>>> import numpy as np
>>> np.set_printoptions(precision=3, suppress=True, linewidth=140, sign=" ")
>>> def rd(a):
...     return np.round(a, 3) + 0
... 
>>> M = np.loadtxt("block10.csv", delimiter=",")
>>> rd(M)
array([[ 1.388, -0.163, -0.84 ,  0.849,  0.787],
       [-0.735,  0.572, -1.628,  0.286, -0.632],
       [ 0.408,  0.993, -0.369, -1.49 ,  0.7  ],
       [ 1.061,  0.866,  0.389,  0.114, -1.4  ],
       [ 0.49 , -1.382, -0.596, -0.981, -0.729]])
>>> blk = np.stack([M, 4 * M, M[::-1]])
>>> blk.shape
(3, 5, 5)
>>> rd(np.linalg.norm(blk, axis=(1, 2)))
array([  4.472,  17.889,   4.472])
>>> np.linalg.matrix_rank(blk)
array([ 5,  5,  5])
>>> rd(np.einsum("bij,cij->bc", blk, blk))
array([[  20.,   80.,    4.],
       [  80.,  320.,   16.],
       [   4.,   16.,   20.]])
>>> C2 = M.T @ M
>>> rd(C2)
array([[ 4.,  0.,  0.,  0.,  0.],
       [ 0.,  4.,  0.,  0.,  0.],
       [ 0.,  0.,  4.,  0.,  0.],
       [ 0.,  0.,  0.,  4.,  0.],
       [ 0.,  0.,  0.,  0.,  4.]])
>>> rd(np.linalg.eigvalsh(C2)[::-1])
array([ 4.,  4.,  4.,  4.,  4.])
>>> np.allclose(C2, C2.T)
True
>>> rd(np.trace(C2)), rd((M ** 2).sum())
(np.float64(20.0), np.float64(20.0))
>>> print(rd(M[:, 0] @ M[:, 4]))
0.0
>>> print(rd(M @ M.T))
[[ 4.  0.  0.  0.  0.]
 [ 0.  4.  0.  0.  0.]
 [ 0.  0.  4.  0.  0.]
 [ 0.  0.  0.  4.  0.]
 [ 0.  0.  0.  0.  4.]]
>>> rd(M.T @ M)
array([[ 4.,  0.,  0.,  0.,  0.],
       [ 0.,  4.,  0.,  0.,  0.],
       [ 0.,  0.,  4.,  0.,  0.],
       [ 0.,  0.,  0.,  4.,  0.],
       [ 0.,  0.,  0.,  0.,  4.]])
>>> q = M.astype(float).copy()
>>> for j in range(5):
...     q[:, j] -= q[:, :j] @ (q[:, :j].T @ q[:, j])
...     q[:, j] /= np.linalg.norm(q[:, j])
... 
>>> rd(q.T @ M)
array([[ 2.,  0.,  0.,  0.,  0.],
       [ 0.,  2.,  0.,  0.,  0.],
       [ 0.,  0.,  2.,  0.,  0.],
       [ 0.,  0.,  0.,  2.,  0.],
       [ 0.,  0.,  0.,  0.,  2.]])
>>> rd(q.T @ q)
array([[ 1.,  0.,  0.,  0.,  0.],
       [ 0.,  1.,  0.,  0.,  0.],
       [ 0.,  0.,  1.,  0.,  0.],
       [ 0.,  0.,  0.,  1.,  0.],
       [ 0.,  0.,  0.,  0.,  1.]])
